% ipython --no-banner

In [1]: import numpy as np

In [2]: np.set_printoptions(precision=3, suppress=True, linewidth=100, legacy="1.25")

In [3]: m1 = np.array([[-0.82, 0.78, -0.24, -1.12, 0.46],
   ...:     [0.76, -0.81, 0.21, 1.15, -0.36],
   ...:     [0.44, -0.69, 0.09, 0.95, -0.04],
   ...:     [1.11, -0.6, 0.39, 0.93, -0.97],
   ...:     [-1.04, 0.81, -0.33, -1.19, 0.72]])

In [4]: # rows and columns are dependent

In [5]: np.allclose(m1[:-1].T @ np.linalg.lstsq(m1[:-1].T, m1[-1])[0], m1[-1])
Out[5]: True

In [6]: np.argsort(-np.linalg.norm(m1, axis=0).round(6), kind="stable")[:3]
Out[6]: array([3, 0, 1])

In [7]: B = np.array([[-5, 9, 4], [-2, 3, -4], [7, 0, 4], [2, 4, -1], [6, 9, -7]])

In [8]: np.einsum("ij,ij->i", m1, m1)
Out[8]: array([2.804, 2.73 , 1.582, 3.55 , 3.781])

In [9]: np.einsum("ij->j", m1)
Out[9]: array([ 0.45, -0.51,  0.12,  0.72, -0.19])

In [10]: np.vstack([m1, B.T]).shape
Out[10]: (8, 5)

In [11]: rk = np.linalg.matrix_rank(m1)

In [12]: rk
Out[12]: 2

In [13]: null = np.linalg.svd(m1)[2][rk:].T

In [14]: [int(np.linalg.matrix_rank(m1[:, :j + 1])) for j in range(5)]
Out[14]: [1, 2, 2, 2, 2]

In [15]: np.allclose(m1 @ null, 0)
Out[15]: True

In [16]: K = np.array([[1, -4, -1, 1, 0],
    ...:     [-2, 2, 5, 1, -2],
    ...:     [-5, -2, 0, -5, -2],
    ...:     [-1, -5, 4, 5, -2],
    ...:     [5, 3, -3, 3, 3]])

In [17]: K
Out[17]: 
array([[ 1, -4, -1,  1,  0],
       [-2,  2,  5,  1, -2],
       [-5, -2,  0, -5, -2],
       [-1, -5,  4,  5, -2],
       [ 5,  3, -3,  3,  3]])

In [18]: rng = np.random.default_rng(50143)

In [19]: labels = rng.permutation(5)

In [20]: labels
Out[20]: array([3, 4, 0, 2, 1])

In [21]: B = K[labels][:, labels]

In [22]: np.sort(np.abs(np.linalg.eigvals(B)))
Out[22]: array([0.177, 0.922, 6.466, 6.466, 7.489])

In [23]: round(float(np.linalg.det(B)), 3), np.round(np.linalg.det(K[labels]), 3)
Out[23]: (-51.0, 51.0)

In [24]: np.allclose(B, K)
Out[24]: False

In [25]: np.round(np.linalg.norm(K, "nuc"), 3)
Out[25]: 27.438

In [26]: round(np.linalg.norm(K, 2), 3)
Out[26]: 11.105

In [27]: np.round(np.linalg.norm(K) ** 2 / np.linalg.norm(K, 2) ** 2, 3)
Out[27]: 2.003

In [28]: r0 = np.array([-1, -2])

In [29]: np.array([np.convolve(row, r0, "same") for row in K])
Out[29]: 
array([[ -1,   2,   9,   1,  -2],
       [  2,   2,  -9, -11,   0],
       [  5,  12,   4,   5,  12],
       [  1,   7,   6, -13,  -8],
       [ -5, -13,  -3,   3,  -9]])

In [30]: np.convolve(K[3], r0)
Out[30]: array([  1,   7,   6, -13,  -8,   4])

In [31]: labels = rng.permutation(5)

In [32]: B = K[:, labels] * rng.choice([-1, 1], 5)

In [33]: B
Out[33]: 
array([[ 4,  1,  1,  0, -1],
       [-2,  1, -5,  2,  2],
       [ 2, -5,  0,  2,  5],
       [ 5,  5, -4,  2,  1],
       [-3,  3,  3, -3, -5]])

In [34]: U, _, Vh = np.linalg.svd(K.T @ B)

In [35]: np.round(U @ Vh, 3) + 0
Out[35]: 
array([[ 0.,  0.,  0.,  0., -1.],
       [-1.,  0.,  0.,  0.,  0.],
       [ 0.,  0., -1.,  0.,  0.],
       [ 0.,  1.,  0.,  0.,  0.],
       [ 0.,  0.,  0., -1.,  0.]])

In [36]: W0 = np.load("run16.npy")

In [37]: W0
Out[37]: 
array([[1, 2, 1, 0, 1],
       [1, 1, 0, 0, 2],
       [0, 0, 1, 1, 2],
       [1, 1, 1, 2, 0],
       [2, 1, 2, 1, 2]])

In [38]: proj = np.triu(np.array([[-1, -2, -9, -8, 5],
    ...:     [6, -6, 0, 6, -1],
    ...:     [-2, 5, 4, -6, 0],
    ...:     [8, -1, -9, -1, 2],
    ...:     [9, -9, -8, -5, -9]]), 1) + np.eye(5)

In [39]: B = proj @ W0 @ np.linalg.inv(proj)

In [40]: np.linalg.matrix_rank(B)
Out[40]: 5

In [41]: np.trace(B), np.trace(W0)
Out[41]: (7.0, 7)

In [42]: arr = np.loadtxt("sample8.csv", delimiter=",")

In [43]: arr
Out[43]: 
array([[ 0.818,  8.88 , -0.277],
       [ 0.851, 10.049,  2.146],
       [-1.448, 10.724, -0.52 ],
       [-1.071, 10.623,  0.239],
       [-1.857,  9.971, -0.231],
       [-1.674,  9.384,  0.992],
       [-0.349,  8.858, -0.401],
       [ 1.116,  9.968, -0.787],
       [ 0.637,  9.404, -0.781],
       [-0.097, 11.257,  0.063],
       [ 0.677, 11.847, -1.066],
       [-0.227,  8.963, -1.417],
       [-0.272, 11.148,  0.22 ],
       [-0.227,  8.089, -0.605]])

In [44]: # column 1 is much longer than the rest

In [45]: U, sigma, Vh = np.linalg.svd(arr)

In [46]: sigma
Out[46]: array([37.412,  3.63 ,  3.171])

In [47]: np.argmax(sigma[:-1] / (sigma[1:] + 1e-6)) + 1
Out[47]: 1

In [48]: B = U[:, :1] @ np.diag(sigma[:1]) @ Vh[:1]

In [49]: np.linalg.matrix_rank(arr, rtol=0.05)
Out[49]: 3

In [50]: np.round(np.linalg.norm(arr - B) / np.linalg.norm(arr), 3)
Out[50]: 0.128

In [51]: np.abs(np.linalg.svd(arr)[2][-1])
Out[51]: array([0.429, 0.024, 0.903])

In [52]: np.argsort(-np.linalg.norm(arr, axis=0).round(6), kind="stable")[:3]
Out[52]: array([1, 0, 2])

In [53]: round(np.log10(np.linalg.cond(arr)))
Out[53]: 1

In [54]: proj = arr @ np.linalg.solve(arr.T @ arr, arr.T)

In [55]: round(float(np.trace(proj)), 3)
Out[55]: 3.0

In [56]: np.linalg.matrix_rank(np.eye(14) - proj)
Out[56]: 11

In [57]: proj @ arr[:, 0]
Out[57]: 
array([ 0.818,  0.851, -1.448, -1.071, -1.857, -1.674, -0.349,  1.116,  0.637, -0.097,  0.677,
       -0.227, -0.272, -0.227])

In [58]: np.round(np.linalg.eigvalsh(proj), 3) + 0
Out[58]: array([0., 0., 0., 0., 0., 0., 0., 0., 0., 0., 0., 1., 1., 1.])

In [59]: B = np.array([[-1, -8], [5, 4], [-9, -2]])

In [60]: feats = np.kron(np.eye(3, dtype=int), B)

In [61]: feats
Out[61]: 
array([[-1, -8,  0,  0,  0,  0],
       [ 5,  4,  0,  0,  0,  0],
       [-9, -2,  0,  0,  0,  0],
       [ 0,  0, -1, -8,  0,  0],
       [ 0,  0,  5,  4,  0,  0],
       [ 0,  0, -9, -2,  0,  0],
       [ 0,  0,  0,  0, -1, -8],
       [ 0,  0,  0,  0,  5,  4],
       [ 0,  0,  0,  0, -9, -2]])

In [62]: B = feats / np.linalg.norm(feats, axis=1, keepdims=True)

In [63]: G = B @ B.T

In [64]: (np.abs(G) > 0.9).astype(int)
Out[64]: 
array([[1, 0, 0, 0, 0, 0, 0, 0, 0],
       [0, 1, 0, 0, 0, 0, 0, 0, 0],
       [0, 0, 1, 0, 0, 0, 0, 0, 0],
       [0, 0, 0, 1, 0, 0, 0, 0, 0],
       [0, 0, 0, 0, 1, 0, 0, 0, 0],
       [0, 0, 0, 0, 0, 1, 0, 0, 0],
       [0, 0, 0, 0, 0, 0, 1, 0, 0],
       [0, 0, 0, 0, 0, 0, 0, 1, 0],
       [0, 0, 0, 0, 0, 0, 0, 0, 1]])

In [65]: (G - 2 * np.eye(9)).round(6).argmax(axis=1)
Out[65]: array([2, 3, 0, 5, 0, 3, 8, 0, 6])

In [66]: np.argwhere(np.triu(np.abs(G) > 0.95, 1))
Out[66]: array([], shape=(0, 2), dtype=int64)

In [67]: x0 = np.array([1, -2, 1, 0, -1, -2])

In [68]: y = feats @ x0

In [69]: np.round(np.linalg.lstsq(feats, y)[0], 3) + 0
Out[69]: array([ 1., -2.,  1.,  0., -1., -2.])

In [70]: np.round(np.linalg.pinv(feats) @ feats, 3) + 0
Out[70]: 
array([[1., 0., 0., 0., 0., 0.],
       [0., 1., 0., 0., 0., 0.],
       [0., 0., 1., 0., 0., 0.],
       [0., 0., 0., 1., 0., 0.],
       [0., 0., 0., 0., 1., 0.],
       [0., 0., 0., 0., 0., 1.]])

In [71]: y = y + 0.1 * rng.normal(size=9)

In [72]: y
Out[72]: array([ 14.858,  -3.075,  -4.83 ,  -0.931,   5.079,  -9.001,  17.019, -12.814,  13.012])

In [73]: b, *_ = np.linalg.lstsq(feats, y)

In [74]: round(np.linalg.norm(y - feats @ b), 3)
Out[74]: 0.193

In [75]: np.round(feats.T @ (y - feats @ b), 3) + 0
Out[75]: array([0., 0., 0., 0., 0., 0.])

In [76]: x0 = np.array([3, 1, 2, 0, 0])

In [77]: (K * x0).sum(axis=1)
Out[77]: array([ -3,   6, -17,   0,  12])

In [78]: K @ np.eye(5)[1]
Out[78]: array([-4.,  2., -2., -5.,  3.])

In [79]: K @ np.ones(5)
Out[79]: array([ -3.,   4., -14.,   1.,  11.])

In [80]: K * x0
Out[80]: 
array([[  3,  -4,  -2,   0,   0],
       [ -6,   2,  10,   0,   0],
       [-15,  -2,   0,   0,   0],
       [ -3,  -5,   8,   0,   0],
       [ 15,   3,  -6,   0,   0]])

In [81]: F = np.load("arr.npy")

In [82]: F
Out[82]: 
array([[  1.196,   0.329,   0.475,   0.181],
       [ -7.27 ,  -1.495,  -2.854,  -1.464],
       [  4.817,   0.885,   1.983,   0.93 ],
       [ -5.507,  -1.128,  -2.286,  -1.119],
       [ -4.338,  -0.825,  -1.737,  -0.928],
       [ -0.162,  -0.063,  -0.153,  -0.036],
       [  8.943,   1.874,   3.576,   1.86 ],
       [ -3.658,  -0.785,  -1.413,  -0.692],
       [ -1.234,  -0.206,  -0.503,  -0.227],
       [ -6.008,  -1.203,  -2.323,  -1.213],
       [-11.955,  -2.335,  -4.743,  -2.45 ],
       [  1.986,   0.391,   0.75 ,   0.377],
       [ -0.708,  -0.083,  -0.239,  -0.157],
       [  6.097,   1.264,   2.431,   1.28 ],
       [ -0.959,  -0.263,  -0.428,  -0.253],
       [  1.608,   0.297,   0.668,   0.289],
       [ 10.002,   2.035,   4.006,   1.964],
       [  5.128,   0.991,   2.072,   1.006],
       [ -1.11 ,  -0.176,  -0.407,  -0.224],
       [  1.031,   0.218,   0.465,   0.159],
       [ -1.966,  -0.393,  -0.848,  -0.33 ],
       [ -1.526,  -0.388,  -0.643,  -0.321]])

In [83]: G = np.cov(F, rowvar=False)

In [84]: G
Out[84]: 
array([[27.575,  5.551, 11.007,  5.568],
       [ 5.551,  1.12 ,  2.216,  1.121],
       [11.007,  2.216,  4.395,  2.222],
       [ 5.568,  1.121,  2.222,  1.126]])

In [85]: np.linalg.eigvalsh(G)[::-1]
Out[85]: array([34.211,  0.003,  0.002,  0.001])

In [86]: Xc = (F - F.mean(axis=0)) / F.std(axis=0)

In [87]: np.argwhere(np.abs(Xc) > 2)
Out[87]: 
array([[10,  0],
       [10,  1],
       [10,  2],
       [10,  3],
       [16,  1],
       [16,  2]])

In [88]: b = np.linalg.lstsq(np.delete(Xc, 1, axis=1), Xc[:, 1])[0]

In [89]: round(float(1 - np.var(Xc[:, 1] - np.delete(Xc, 1, axis=1) @ b)), 3)
Out[89]: 0.998

In [90]: x0 = np.array([1, 0, 2, 1])

In [91]: y = F @ x0

In [92]: b, lr = np.zeros(4), 1 / np.linalg.norm(F, 2) ** 2

In [93]: for i in range(6):
    ...:     b -= lr * F.T @ (F @ b - y)
    ...:     if i % 2 == 0: print(i, round(np.linalg.norm(F @ b - y), 3))
    ...: 
0 0.3
2 0.3
4 0.3

In [94]: b
Out[94]: array([1.612, 0.324, 0.644, 0.326])

In [95]: round(float(np.linalg.cond(F)), 3)
Out[95]: 160.562

In [96]: mat = np.load("mat.npy")

In [97]: mat
Out[97]: 
array([[-0.53 ,  0.432, -0.542, -0.489],
       [-0.132, -0.606,  0.301, -0.725],
       [ 0.795,  0.372, -0.05 , -0.477],
       [ 0.265, -0.556, -0.783,  0.091]])

In [98]: x0 = np.array([3, -5, 2, 1])

In [99]: np.linalg.inv(mat)
Out[99]: 
array([[-0.53 , -0.132,  0.795,  0.265],
       [ 0.432, -0.606,  0.372, -0.556],
       [-0.542,  0.301, -0.05 , -0.783],
       [-0.489, -0.725, -0.477,  0.091]])

In [100]: round(np.linalg.norm(x0), 3), round(np.linalg.norm(mat @ x0), 3)
Out[100]: (6.245, 6.245)

In [101]: [p for p in range(1, 25) if np.allclose(np.linalg.matrix_power(mat, p), np.eye(4))]
Out[101]: []

In [102]: np.sort(np.abs(np.degrees(np.angle(np.linalg.eigvals(mat)))))
Out[102]: array([  0.   , 123.198, 123.198, 180.   ])

In [103]: np.allclose(mat @ mat.T, mat.T @ mat)
Out[103]: True

In [104]: round(float(np.trace(mat)), 3)
Out[104]: -1.095

In [105]: (mat + mat.T) / 2
Out[105]: 
array([[-0.53 ,  0.15 ,  0.126, -0.112],
       [ 0.15 , -0.606,  0.337, -0.64 ],
       [ 0.126,  0.337, -0.05 , -0.63 ],
       [-0.112, -0.64 , -0.63 ,  0.091]])

In [106]: np.sort(np.abs(np.linalg.eigvals(mat)))
Out[106]: array([1., 1., 1., 1.])

In [107]: A = np.load("test9.npy")

In [108]: A
Out[108]: 
array([[3., 1., 0.],
       [0., 3., 1.],
       [0., 0., 3.]])

In [109]: # triangular: eigenvalues sit on the diagonal

In [110]: round(np.linalg.det(A.T), 3)
Out[110]: 27.0

In [111]: np.einsum("ij,ji->", A, A)
Out[111]: 27.0

In [112]: np.linalg.eigvals(A)
Out[112]: array([3., 3., 3.])

In [113]: U, sigma, Vh = np.linalg.svd(A, full_matrices=False)

In [114]: np.round(U.T @ A @ Vh.T, 3) + 0
Out[114]: 
array([[3.745, 0.   , 0.   ],
       [0.   , 3.083, 0.   ],
       [0.   , 0.   , 2.338]])

In [115]: sigma
Out[115]: array([3.745, 3.083, 2.338])

In [116]: (sigma > 1e-8).sum()
Out[116]: 3

In [117]: np.abs(Vh[0])
Out[117]: array([0.432, 0.723, 0.539])

In [118]: np.round(Vh @ Vh.T, 3) + 0
Out[118]: 
array([[1., 0., 0.],
       [0., 1., 0.],
       [0., 0., 1.]])

In [119]: U.shape, sigma.shape, Vh.shape
Out[119]: ((3, 3), (3,), (3, 3))

In [120]: r0, v = A[1], A[0]

In [121]: r0 @ v
Out[121]: 3.0

In [122]: pr = (r0 @ v) / (r0 @ r0) * r0

In [123]: np.linalg.matrix_rank(np.outer(r0, v))
Out[123]: 1

In [124]: round(float((v - pr) @ r0), 3)
Out[124]: 0.0

In [125]: np.round(np.linalg.norm(r0 + v) ** 2 + np.linalg.norm(r0 - v) ** 2, 3)
Out[125]: 40.0

In [126]: [int(np.linalg.matrix_rank(np.linalg.matrix_power(A, p))) for p in range(1, 4)]
Out[126]: [3, 3, 3]

In [127]: np.prod(np.diag(A)), np.round(np.linalg.det(A), 3)
Out[127]: (27.0, 27.0)

In [128]: r0 = np.array([2, 0, 0])

In [129]: B = A + np.outer(r0, np.eye(3)[1])

In [130]: np.linalg.matrix_rank(np.linalg.inv(B) - np.linalg.inv(A), tol=1e-8)
Out[130]: 1

In [131]: round(float(np.linalg.det(B) / np.linalg.det(A)), 3), round(float(1 + np.linalg.solve(A, r0)[1]), 3)
Out[131]: (1.0, 1.0)

In [132]: B
Out[132]: 
array([[3., 3., 0.],
       [0., 3., 1.],
       [0., 0., 3.]])
